% python3 -q
>>> import numpy as np
>>> np.set_printoptions(precision=2, suppress=True, linewidth=200)
>>> rnd = lambda a: np.round(a, 2) + 0
>>> arr = np.loadtxt("data.csv", delimiter=",")
>>> arr
array([[3., 0., 0., 0.],
       [0., 3., 0., 0.],
       [0., 0., 3., 2.],
       [0., 0., 2., 3.]])
>>> blk = np.stack([arr, 3 * arr, arr[::-1]])
>>> blk.shape
(3, 4, 4)
>>> np.linalg.matrix_rank(blk.reshape(3, -1))
np.int64(2)
>>> rnd(np.linalg.det(blk))
array([  45., 3645.,   45.])
>>> blk.sum(axis=0)
array([[12.,  0.,  2.,  3.],
       [ 0., 12.,  3.,  2.],
       [ 0.,  3., 12.,  8.],
       [ 3.,  0.,  8., 12.]])
>>> u = np.array([2, 0, -3, -1])
>>> out = arr + np.outer(u, np.eye(4)[1])
>>> out
array([[ 3.,  2.,  0.,  0.],
       [ 0.,  3.,  0.,  0.],
       [ 0., -3.,  3.,  2.],
       [ 0., -1.,  2.,  3.]])
>>> (out + out.T) / 2
array([[ 3. ,  1. ,  0. ,  0. ],
       [ 1. ,  3. , -1.5, -0.5],
       [ 0. , -1.5,  3. ,  2. ],
       [ 0. , -0.5,  2. ,  3. ]])
>>> np.trace(out)
np.float64(12.0)
>>> out @ out
array([[  9.,  12.,   0.,   0.],
       [  0.,   9.,   0.,   0.],
       [  0., -20.,  13.,  12.],
       [  0., -12.,  12.,  13.]])
>>> rnd(np.linalg.matrix_power(out, 4))
array([[  81.,  216.,    0.,    0.],
       [   0.,   81.,    0.,    0.],
       [   0., -584.,  313.,  312.],
       [   0., -504.,  312.,  313.]])
>>> evals, vecs = np.linalg.eigh(arr)
>>> x = np.array([1, -1, 0, 0])
>>> x @ arr @ x
np.float64(6.0)
>>> rnd(vecs * np.sqrt(evals) @ vecs.T)
array([[1.73, 0.  , 0.  , 0.  ],
       [0.  , 1.73, 0.  , 0.  ],
       [0.  , 0.  , 1.62, 0.62],
       [0.  , 0.  , 0.62, 1.62]])
>>> (np.sign(vecs[:, -1].round(6)) == np.sign(vecs[0, -1].round(6))).astype(int)
array([1, 1, 0, 0])
>>> print(x @ arr @ x / (x @ x), rnd(evals[0]), evals[-1])
3.0 1.0 5.0
>>> J = np.loadtxt("a.csv", delimiter=",")
>>> J
array([[-15., -12.,  12.,   6.],
       [ 10.,   8.,  -8.,  -4.],
       [  5.,   4.,  -4.,  -2.]])
>>> rank = np.linalg.matrix_rank(J)
>>> rank
np.int64(1)
>>> ns = np.linalg.svd(J)[2][rank:].T
>>> [int(np.linalg.matrix_rank(J[:i])) for i in range(1, len(J) + 1)]
[1, 1, 1]
>>> rnd(J @ ns)
array([[0., 0., 0.],
       [0., 0., 0.],
       [0., 0., 0.]])
>>> np.linalg.matrix_rank(J, rtol=0.1)
np.int64(1)
>>> np.argsort(-np.linalg.norm(J, axis=0).round(6), kind="stable")[:3]
array([0, 1, 2])
>>> np.linalg.cond(J) > 100
np.True_
>>> print([round(float(x), 2) for x in np.linalg.svd(J, compute_uv=False)[:3]])
[29.22, 0.0, 0.0]
>>> out = J / np.sqrt((J ** 2).mean(axis=1, keepdims=True))
>>> J - J.mean(axis=1, keepdims=True)
array([[-12.75,  -9.75,  14.25,   8.25],
       [  8.5 ,   6.5 ,  -9.5 ,  -5.5 ],
       [  4.25,   3.25,  -4.75,  -2.75]])
>>> np.linalg.matrix_rank(J - J.mean(axis=1, keepdims=True))
np.int64(1)
>>> rnd(out[1])
array([ 1.28,  1.02, -1.02, -0.51])
>>> rng = np.random.default_rng(6972)
>>> out = J + rng.integers(-2, 3, (3, 1)) @ rng.integers(-2, 3, (1, 4))
>>> out
array([[-17., -16.,  14.,   2.],
       [  8.,   4.,  -6.,  -8.],
       [  3.,   0.,  -2.,  -6.]])
>>> np.linalg.matrix_rank(out - J, tol=1e-8)
np.int64(1)
>>> np.abs(out - J).sum(axis=1)
array([12., 12., 12.])
>>> out - J
array([[-2., -4.,  2., -4.],
       [-2., -4.,  2., -4.],
       [-2., -4.,  2., -4.]])
>>> rank = np.linalg.matrix_rank(out)
>>> rank
np.int64(2)
>>> ns = np.linalg.svd(out)[2][rank:].T
>>> rnd(out @ ns)
array([[0., 0.],
       [0., 0.],
       [0., 0.]])
>>> rnd(ns @ ns.T)
array([[ 0.59, -0.32,  0.33,  0.19],
       [-0.32,  0.56,  0.29, -0.25],
       [ 0.33,  0.29,  0.73, -0.08],
       [ 0.19, -0.25, -0.08,  0.12]])
>>> np.allclose(out @ ns, 0)
True
>>> [int(np.linalg.matrix_rank(out[:, :j + 1])) for j in range(4)]
[1, 2, 2, 2]
>>> np.linalg.matrix_rank(out.T @ out), np.linalg.matrix_rank(out @ out.T)
(np.int64(2), np.int64(2))
>>> [int(np.linalg.matrix_rank(np.delete(out, i, axis=0))) for i in range(3)]
[2, 2, 2]
>>> print([int(np.linalg.matrix_rank(out[:i])) for i in range(1, len(out) + 1)])
[1, 2, 2]
>>> M = np.load("dump.npy")
>>> print(M)
[[ 0.  0. -4.]
 [ 0.  0.  3.]
 [-4.  3.  0.]]
>>> M @ M
array([[ 16., -12.,   0.],
       [-12.,   9.,   0.],
       [  0.,   0.,  25.]])
>>> rnd(np.linalg.matrix_power(M, 2))
array([[ 16., -12.,   0.],
       [-12.,   9.,   0.],
       [  0.,   0.,  25.]])
>>> np.trace(M)
np.float64(0.0)
>>> np.allclose(M, M.T)
True
>>> rnd(np.linalg.det(M))
np.float64(0.0)
>>> W1 = np.array([[0, 3, 2, -2, -3, 2],
...     [-1, 3, -3, 3, 2, 0],
...     [0, -2, 3, -1, 0, -1],
...     [2, -1, -2, -1, 3, 2]])
>>> coef = np.array([2, -2, 0, 3, 1, -2])
>>> act = np.maximum(J @ W1 + coef, 0)
>>> act
array([[26.,  0., 30.,  0., 40.,  0.],
       [ 0., 72.,  0., 19.,  0., 18.],
       [ 0., 35.,  0., 11.,  0.,  8.]])
>>> C = np.array([[1, 1, 1], [2, 1, 0], [0, 0, 1], [1, 0, 2], [2, 2, 0], [0, 1, 2]])
>>> (act @ C).round(6).argmax(axis=1)
array([0, 0, 0])
>>> C = 3 * np.array([[1.3, 0.2, 0.5], [1.9, 1.8, -0.5]])
>>> idx = rng.integers(0, 2, 27)
>>> W0 = C[idx] + rng.normal(size=(27, 3))
>>> rnd(W0)
array([[ 5.43,  5.89, -1.93],
       [ 5.81,  5.49, -2.09],
       [ 4.63,  1.43,  2.86],
       [ 4.97,  0.78,  1.11],
       [ 5.26,  2.46,  4.14],
       [ 2.75,  0.76,  1.17],
       [ 5.4 , -0.27,  2.57],
       [ 3.47,  1.71,  2.36],
       [ 5.01,  2.02,  0.51],
       [ 3.26,  0.44,  1.74],
       [ 4.8 ,  5.6 , -0.07],
       [ 4.62,  5.65, -3.09],
       [ 3.41,  0.81,  1.52],
       [ 5.6 ,  2.61,  1.72],
       [ 3.69,  3.41,  0.65],
       [ 4.57,  1.94,  1.64],
       [ 6.75,  5.67, -0.69],
       [ 7.39,  6.73, -0.04],
       [ 6.51,  7.1 , -3.16],
       [ 6.14,  5.41, -2.58],
       [ 4.94,  6.19, -2.18],
       [ 2.25, -0.95,  1.88],
       [ 4.26, -0.32,  0.79],
       [ 5.94,  6.  , -2.9 ],
       [ 5.38,  4.8 , -0.31],
       [ 3.17,  0.53,  1.88],
       [ 5.3 ,  5.66,  0.03]])
>>> U, s, Vh = np.linalg.svd(J)
>>> vecs = Vh[:(s > 1e-8).sum()]
>>> x = J[0] + 3 * J[2] + rng.integers(2) * np.eye(4)[2]
>>> x
array([0., 0., 1., 0.])
>>> rnd(np.diag(vecs.T @ vecs))
array([0.41, 0.26, 0.26, 0.07])
>>> rnd(vecs.T @ vecs)
array([[ 0.41,  0.33, -0.33, -0.16],
       [ 0.33,  0.26, -0.26, -0.13],
       [-0.33, -0.26,  0.26,  0.13],
       [-0.16, -0.13,  0.13,  0.07]])
>>> Xc = W0 - W0.mean(axis=0)
>>> vecs = np.linalg.svd(Xc)[2][:2]
>>> out = Xc - Xc @ vecs.T @ vecs
>>> np.linalg.norm(out, axis=1).round(6).argmax()
np.int64(6)
>>> rnd(np.cov(Xc @ vecs.T, rowvar=False))
array([[10.4 ,  0.  ],
       [ 0.  ,  1.31]])
>>> print(rnd((Xc @ vecs.T).std(axis=0)))
[3.16 1.12]
>>> data = np.array([[1, 1, 1, 1, -1, -1, -1, -1], [1, -1, -1, 1, -1, 1, 1, -1]])
>>> data
array([[ 1,  1,  1,  1, -1, -1, -1, -1],
       [ 1, -1, -1,  1, -1,  1,  1, -1]])
>>> out = data / np.sqrt((data ** 2).mean(axis=1, keepdims=True))
>>> data - data.mean(axis=1, keepdims=True)
array([[ 1.,  1.,  1.,  1., -1., -1., -1., -1.],
       [ 1., -1., -1.,  1., -1.,  1.,  1., -1.]])
>>> np.linalg.matrix_rank(out) == np.linalg.matrix_rank(data)
np.True_
>>> np.linalg.matrix_rank(data - data.mean(axis=1, keepdims=True))
np.int64(2)
>>> U, s, Vh = np.linalg.svd(data, full_matrices=False)
>>> print((s > 1e-8).sum())
2
>>> np.cumsum(s ** 2) / np.sum(s ** 2)
array([0.5, 1. ])
>>> rnd(s)
array([2.83, 2.83])
>>> s / s[0]
array([1., 1.])
>>> np.sqrt((s ** 2).sum()), rnd(np.linalg.norm(data))
(np.float64(4.0), np.float64(4.0))
>>> x = np.array([1, 1, 1, 0, 0, 2, 2, 1])
>>> a = np.maximum(data @ x, 0)
>>> np.maximum(data @ (3 * x), 0)
array([0, 6])
>>> x = np.array([0, 2, 2, 3, 5, 3, 4, 4])
>>> np.linalg.norm(data @ x) <= np.linalg.norm(data, 2) * np.linalg.norm(x) + 1e-9
np.True_
>>> print(data @ np.eye(8)[5])
[-1.  1.]
>>> data @ x
array([-9, -3])
>>> print(np.einsum("ij,j->i", data, x))
[-9 -3]
>>> data @ np.ones(8)
array([0., 0.])
>>> m1 = np.load("block15.npy")
>>> m1
array([[ 9., -8., -4.],
       [ 9., -1., -5.],
       [ 0.,  0.,  7.]])
>>> out = m1 / np.sqrt((m1 ** 2).mean(axis=1, keepdims=True))
>>> rnd(m1 - m1.mean(axis=1, keepdims=True))
array([[10.  , -7.  , -3.  ],
       [ 8.  , -2.  , -6.  ],
       [-2.33, -2.33,  4.67]])
>>> hat = np.triu(np.array([[3, 2, 5], [2, 1, 5], [5, 0, 2]]), 1) + np.eye(3)
>>> out = hat @ m1 @ np.linalg.inv(hat)
>>> rnd(np.linalg.det(out))
np.float64(441.0)
>>> np.trace(out), np.trace(m1)
(np.float64(15.0), np.float64(15.0))
>>> out
array([[ 27., -64., 206.],
       [  9., -19.,  80.],
       [  0.,   0.,   7.]])
>>> np.linalg.matrix_rank(out)
np.int64(3)
>>> rnd(np.linalg.eigvalsh(M).min())
np.float64(-5.0)
>>> u = np.array([6, 9, 1])
>>> out = m1 + np.outer(u, np.eye(3)[0])
>>> print(rnd(np.linalg.det(out) / np.linalg.det(m1)), rnd(1 + np.linalg.solve(m1, u)[0]))
2.13 2.13
>>> out
array([[15., -8., -4.],
       [18., -1., -5.],
       [ 1.,  0.,  7.]])
>>> F = np.array([[5, -2, -5], [1, 5, 0], [-5, 4, 5], [2, -17, -5]])
>>> q, vecs = np.linalg.qr(F[:, :1])[0], np.linalg.qr(F[:, 1:])[0]
>>> s = np.linalg.svd(q.T @ vecs, compute_uv=False)
>>> rnd(np.linalg.norm(q @ q.T - vecs @ vecs.T, 2))
np.float64(1.0)
>>> rnd(np.degrees(np.arccos(s.clip(0, 1))))
array([2.36])
>>> x = np.array([-4, -1, -3])
>>> a = np.maximum(F @ x, 0)
>>> np.flatnonzero(a > 1e-9)
array([2, 3])
>>> np.maximum(F @ x, 0) - np.maximum(-F @ x, 0)
array([-3, -9,  1, 24])
>>> print(rnd(np.tanh(F @ x)))
[-1.   -1.    0.76  1.  ]
>>> a
array([ 0,  0,  1, 24])
>>> F.T @ a
array([  43, -404, -115])
>>> print(F * (a > 1e-9)[:, None])
[[  0   0   0]
 [  0   0   0]
 [ -5   4   5]
 [  2 -17  -5]]
>>> x = np.array([-3, -3, -2, 2])
>>> a = np.maximum(arr @ x, 0)
>>> arr * (a > 1e-9)[:, None]
array([[0., 0., 0., 0.],
       [0., 0., 0., 0.],
       [0., 0., 0., 0.],
       [0., 0., 2., 3.]])
>>> a
array([0., 0., 0., 2.])
>>> np.flatnonzero(a > 1e-9)
array([3])
>>> arr.T @ a
array([0., 0., 4., 6.])
>>> print(rnd(np.linalg.norm(F, axis=0)))
[ 7.42 18.28  8.66]
>>> print(np.linalg.norm(F, axis=1).argmax())
3
>>> rnd(np.linalg.norm(F, 2))
np.float64(19.88)
>>> F[1] @ F[3]
np.int64(-83)
>>> rnd(np.linalg.norm(F[1], 1)), rnd(np.linalg.norm(F[1], np.inf))
(np.float64(6.0), np.float64(5.0))
>>> rnd(np.linalg.norm(F[1] - F[3]))
np.float64(22.58)
>>> rnd(np.linalg.norm(F, "nuc"))
np.float64(28.38)
>>> rnd(np.abs(np.linalg.svd(F)[2][-1]))
array([0.66, 0.14, 0.74])
>>> X = np.loadtxt("sample8.csv", delimiter=",")
>>> X
array([[ 4.,  5.,  6.,  7.],
       [ 8.,  9., 10., 11.],
       [12., 13., 14., 15.],
       [16., 17., 18., 19.]])
>>> def softmax(z):
...     e = np.exp(z - z.max(axis=-1, keepdims=True))
...     return e / e.sum(axis=-1, keepdims=True)
... 
>>> rnd(softmax(X[2] + -2))
array([0.03, 0.09, 0.24, 0.64])
>>> rnd(softmax(10 * X[2]))
array([0., 0., 0., 1.])
>>> scores = X @ X.T / np.sqrt(4)
>>> softmax(scores).round(6).argmax(axis=1)
array([3, 3, 3, 3])
>>> rnd(softmax(scores + np.triu(np.full(scores.shape, -np.inf), 1)))
array([[1., 0., 0., 0.],
       [0., 1., 0., 0.],
       [0., 0., 1., 0.],
       [0., 0., 0., 1.]])
>>> print(softmax(scores)[2] @ X)
[16. 17. 18. 19.]
>>> print(rnd(X @ np.linalg.pinv(X) @ X))
[[ 4.  5.  6.  7.]
 [ 8.  9. 10. 11.]
 [12. 13. 14. 15.]
 [16. 17. 18. 19.]]
>>> np.abs(np.diag(np.linalg.qr(X)[1])) > 1e-9
array([ True,  True, False, False])
>>> rnd(np.trace(np.linalg.pinv(X) @ X))
np.float64(2.0)
